$ python3 -q
>>> import numpy as np
>>> np.set_printoptions(suppress=True, linewidth=100)
>>> X = np.load("block16.npy")
>>> X
array([[-0.9  ,  0.6  ,  2.528],
       [-0.8  , -0.5  ,  2.175],
       [-1.4  , -0.8  ,  4.339],
       [ 0.1  ,  1.6  , -0.322],
       [ 0.   ,  0.3  , -0.251],
       [-1.1  ,  1.4  ,  3.448],
       [-0.2  , -0.2  ,  1.278],
       [ 0.5  , -0.2  , -1.735],
       [-0.8  , -0.9  ,  2.167],
       [ 0.2  , -1.6  , -0.591],
       [ 0.8  , -0.2  , -2.717],
       [-0.1  ,  0.2  ,  0.37 ],
       [ 0.4  ,  0.7  , -1.135],
       [ 1.6  ,  1.   , -4.888],
       [ 0.4  ,  0.8  , -0.999],
       [ 0.8  , -0.1  , -2.36 ],
       [ 0.7  , -1.2  , -2.271],
       [ 0.5  ,  1.5  , -1.243],
       [-0.1  , -0.9  ,  0.525]])
>>> Y = np.c_[X[:, :1] @ np.array([[-7]]), np.array([5, 2, 3, 0, 3, 5, 2, 2, 5, 3, 5, 1, 0, 2, 0, 2, 1, 1, 2])]
>>> print(Y.round(3))
[[  6.3   5. ]
 [  5.6   2. ]
 [  9.8   3. ]
 [ -0.7   0. ]
 [  0.    3. ]
 [  7.7   5. ]
 [  1.4   2. ]
 [ -3.5   2. ]
 [  5.6   5. ]
 [ -1.4   3. ]
 [ -5.6   5. ]
 [  0.7   1. ]
 [ -2.8   0. ]
 [-11.2   2. ]
 [ -2.8   0. ]
 [ -5.6   2. ]
 [ -4.9   1. ]
 [ -3.5   1. ]
 [  0.7   2. ]]
>>> np.round(np.linalg.norm(Y - X @ np.linalg.lstsq(X, Y)[0], axis=0), 3) + 0
array([ 0.   , 11.844])
>>> np.round(np.linalg.norm(np.linalg.qr(X)[0].T @ Y, axis=0) ** 2 / ((Y ** 2).sum(axis=0) + 1e-12), 3)
array([1.   , 0.089])
>>> np.linalg.matrix_rank(np.c_[X, Y])
np.int64(4)
>>> O, Rm = np.linalg.qr(Y)
>>> np.round(O.T @ O, 3) + 0
array([[1., 0.],
       [0., 1.]])
>>> round(float(abs(Rm[0, 0])), 3), np.round(np.linalg.norm(Y[:, 0]), 3)
(22.704, np.float64(22.704))
>>> np.round(np.abs(np.diag(Rm)), 3)
array([22.704, 12.103])
>>> np.round(np.trace(O @ O.T), 3)
np.float64(2.0)
>>> Ac = (X - X.mean(axis=0)) / X.std(axis=0)
>>> np.round(Ac.std(axis=0), 3)
array([1., 1., 1.])
>>> c = np.linalg.lstsq(np.delete(Ac, 1, axis=1), Ac[:, 1])[0]
>>> np.abs(c).argmax()
np.int64(0)
>>> c.round(3)
array([1.879, 1.746])
>>> z = X[:, 0] > np.median(X[:, 0])
>>> f = X[z].mean(axis=0) - X[~z].mean(axis=0)
>>> z.astype(int)
array([0, 0, 0, 0, 0, 0, 0, 1, 0, 1, 1, 0, 1, 1, 1, 1, 1, 1, 0])
>>> f.round(3)
array([ 1.186, -0.002, -3.619])
>>> np.argsort(-np.abs(f).round(6), kind="stable")
array([2, 0, 1])
>>> C2 = np.cov(X, rowvar=False)
>>> np.argwhere(np.triu(np.abs(np.corrcoef(X.T)) > 0.8, 1))
array([[0, 2]])
>>> round(float(np.corrcoef(X[:, 0], X[:, 2])[0, 1]), 3)
-0.995
>>> np.median(X, axis=0)
array([ 0.1  , -0.1  , -0.322])
>>> C2.shape
(3, 3)
>>> C2.round(3)
array([[ 0.583,  0.102, -1.771],
       [ 0.102,  0.884, -0.268],
       [-1.771, -0.268,  5.433]])
>>> np.round(np.polyfit(X[:, 0], X[:, 2], 1), 3)
array([-3.035,  0.007])
>>> print(np.round(X.std(axis=0), 3))
[0.743 0.915 2.269]
>>> K = np.load("sample17.npy")
>>> print(K)
[[ 0.874  2.684 -1.702 -0.016  2.692 -2.622  0.077 -0.906]
 [-0.263 -0.844  0.569  0.038 -0.875  0.856 -0.094  0.285]
 [-0.086 -0.31   0.09  -0.033 -0.504  0.385 -0.043  0.074]
 [-1.147 -3.607  2.352 -0.096 -3.435  3.47  -0.036  1.142]
 [-0.485 -1.698  1.211 -0.084 -1.672  1.724  0.06   0.562]
 [ 0.164  0.557 -0.335 -0.035  0.6   -0.597  0.077 -0.239]
 [-0.602 -1.703  1.14   0.051 -1.706  1.77  -0.098  0.626]
 [-1.724 -4.916  3.236  0.012 -4.861  4.883 -0.012  1.599]
 [ 1.129  3.641 -2.472  0.048  3.693 -3.578 -0.083 -1.259]
 [ 0.153  0.196 -0.102  0.045  0.105 -0.219  0.089 -0.151]
 [ 0.548  1.797 -1.295  0.007  1.822 -1.857  0.024 -0.556]
 [-0.224 -0.675  0.5    0.009 -0.697  0.726 -0.019  0.254]
 [ 0.056  0.241 -0.207  0.017  0.235 -0.243 -0.001 -0.111]
 [ 0.607  1.835 -1.203  0.006  1.881 -1.844 -0.09  -0.632]
 [ 0.012  0.121 -0.028  0.021  0.045 -0.056 -0.027  0.008]
 [ 0.284  0.742 -0.45   0.006  0.693 -0.753  0.024 -0.271]
 [ 0.136  0.443 -0.289  0.09   0.412 -0.498  0.039 -0.109]
 [ 0.134  0.585 -0.32  -0.023  0.484 -0.524  0.008 -0.177]
 [ 0.173  0.398 -0.261 -0.037  0.35  -0.331 -0.055 -0.164]
 [-0.043 -0.23   0.264  0.04  -0.315  0.378  0.034  0.067]
 [-1.112 -3.345  2.201  0.066 -3.295  3.315 -0.101  1.196]
 [-0.678 -1.899  1.222 -0.009 -1.856  1.855  0.107  0.631]
 [-0.087 -0.404  0.271  0.045 -0.479  0.499  0.08   0.132]
 [-1.376 -4.059  2.74  -0.007 -4.1    4.093 -0.057  1.374]
 [-1.328 -3.816  2.431 -0.045 -3.95   3.848 -0.019  1.328]
 [-0.796 -2.169  1.515  0.051 -2.097  2.185  0.078  0.775]
 [-0.238 -0.508  0.378  0.056 -0.467  0.447 -0.02   0.257]
 [-0.975 -3.009  1.969  0.011 -3.02   2.998 -0.081  0.966]
 [-0.415 -1.244  0.818  0.007 -1.253  1.216 -0.042  0.397]
 [ 0.758  2.253 -1.419  0.063  2.234 -2.264  0.014 -0.733]
 [ 0.184  0.433 -0.407  0.067  0.388 -0.307  0.085 -0.207]
 [-0.728 -1.966  1.239  0.031 -1.933  1.929  0.026  0.591]
 [-0.842 -2.611  1.705  0.054 -2.639  2.666  0.068  0.831]
 [ 0.713  1.722 -1.245  0.007  1.82  -1.833  0.114 -0.585]
 [ 1.218  3.766 -2.489  0.044  3.794 -3.667  0.016 -1.297]
 [-0.548 -1.558  0.988  0.017 -1.484  1.563  0.162  0.558]
 [ 1.62   4.753 -3.252 -0.006  4.726 -4.748  0.052 -1.566]
 [-1.051 -3.228  2.136 -0.006 -3.166  3.243 -0.006  1.119]
 [ 1.613  4.867 -3.229  0.023  4.867 -4.934 -0.004 -1.658]
 [ 0.998  2.975 -1.978 -0.035  3.139 -2.927 -0.01  -1.009]
 [ 1.716  4.815 -3.264 -0.034  4.833 -4.723  0.024 -1.624]
 [ 1.203  3.653 -2.513 -0.02   3.594 -3.695  0.068 -1.262]]
>>> rng = np.random.default_rng(51357)
>>> Y = K + rng.integers(-2, 3, (42, 1)) @ rng.integers(-2, 3, (1, 8))
>>> Y.round(3)
array([[ 4.874,  2.684, -5.702, -0.016, -1.308, -2.622, -1.923,  1.094],
       [-2.263, -0.844,  2.569,  0.038,  1.125,  0.856,  0.906, -0.715],
       [ 1.914, -0.31 , -1.91 , -0.033, -2.504,  0.385, -1.043,  1.074],
       [ 0.853, -3.607,  0.352, -0.096, -5.435,  3.47 , -1.036,  2.142],
       [ 3.515, -1.698, -2.789, -0.084, -5.672,  1.724, -1.94 ,  2.562],
       [-1.836,  0.557,  1.665, -0.035,  2.6  , -0.597,  1.077, -1.239],
       [ 3.398, -1.703, -2.86 ,  0.051, -5.706,  1.77 , -2.098,  2.626],
       [ 0.276, -4.916,  1.236,  0.012, -6.861,  4.883, -1.012,  2.599],
       [ 5.129,  3.641, -6.472,  0.048, -0.307, -3.578, -2.083,  0.741],
       [ 0.153,  0.196, -0.102,  0.045,  0.105, -0.219,  0.089, -0.151],
       [-1.452,  1.797,  0.705,  0.007,  3.822, -1.857,  1.024, -1.556],
       [-2.224, -0.675,  2.5  ,  0.009,  1.303,  0.726,  0.981, -0.746],
       [ 2.056,  0.241, -2.207,  0.017, -1.765, -0.243, -1.001,  0.889],
       [-3.393,  1.835,  2.797,  0.006,  5.881, -1.844,  1.91 , -2.632],
       [ 2.012,  0.121, -2.028,  0.021, -1.955, -0.056, -1.027,  1.008],
       [-1.716,  0.742,  1.55 ,  0.006,  2.693, -0.753,  1.024, -1.271],
       [ 2.136,  0.443, -2.289,  0.09 , -1.588, -0.498, -0.961,  0.891],
       [ 4.134,  0.585, -4.32 , -0.023, -3.516, -0.524, -1.992,  1.823],
       [-3.827,  0.398,  3.739, -0.037,  4.35 , -0.331,  1.945, -2.164],
       [-4.043, -0.23 ,  4.264,  0.04 ,  3.685,  0.378,  2.034, -1.933],
       [ 0.888, -3.345,  0.201,  0.066, -5.295,  3.315, -1.101,  2.196],
       [-2.678, -1.899,  3.222, -0.009,  0.144,  1.855,  1.107, -0.369],
       [ 3.913, -0.404, -3.729,  0.045, -4.479,  0.499, -1.92 ,  2.132],
       [-3.376, -4.059,  4.74 , -0.007, -2.1  ,  4.093,  0.943,  0.374],
       [ 0.672, -3.816,  0.431, -0.045, -5.95 ,  3.848, -1.019,  2.328],
       [-4.796, -2.169,  5.515,  0.051,  1.903,  2.185,  2.078, -1.225],
       [-2.238, -0.508,  2.378,  0.056,  1.533,  0.447,  0.98 , -0.743],
       [ 3.025, -3.009, -2.031,  0.011, -7.02 ,  2.998, -2.081,  2.966],
       [ 3.585, -1.244, -3.182,  0.007, -5.253,  1.216, -2.042,  2.397],
       [ 4.758,  2.253, -5.419,  0.063, -1.766, -2.264, -1.986,  1.267],
       [ 0.184,  0.433, -0.407,  0.067,  0.388, -0.307,  0.085, -0.207],
       [-0.728, -1.966,  1.239,  0.031, -1.933,  1.929,  0.026,  0.591],
       [-4.842, -2.611,  5.705,  0.054,  1.361,  2.666,  2.068, -1.169],
       [ 2.713,  1.722, -3.245,  0.007, -0.18 , -1.833, -0.886,  0.415],
       [ 3.218,  3.766, -4.489,  0.044,  1.794, -3.667, -0.984, -0.297],
       [ 3.452, -1.558, -3.012,  0.017, -5.484,  1.563, -1.838,  2.558],
       [ 3.62 ,  4.753, -5.252, -0.006,  2.726, -4.748, -0.948, -0.566],
       [ 0.949, -3.228,  0.136, -0.006, -5.166,  3.243, -1.006,  2.119],
       [-0.387,  4.867, -1.229,  0.023,  6.867, -4.934,  0.996, -2.658],
       [ 4.998,  2.975, -5.978, -0.035, -0.861, -2.927, -2.01 ,  0.991],
       [-2.284,  4.815,  0.736, -0.034,  8.833, -4.723,  2.024, -3.624],
       [ 3.203,  3.653, -4.513, -0.02 ,  1.594, -3.695, -0.932, -0.262]])
>>> np.abs(Y - K).sum(axis=1)
array([16.,  8.,  8.,  8., 16.,  8., 16.,  8., 16.,  0.,  8.,  8.,  8., 16.,  8.,  8.,  8., 16.,
       16., 16.,  8.,  8., 16.,  8.,  8., 16.,  8., 16., 16., 16.,  0.,  0., 16.,  8.,  8., 16.,
        8.,  8.,  8., 16., 16.,  8.])
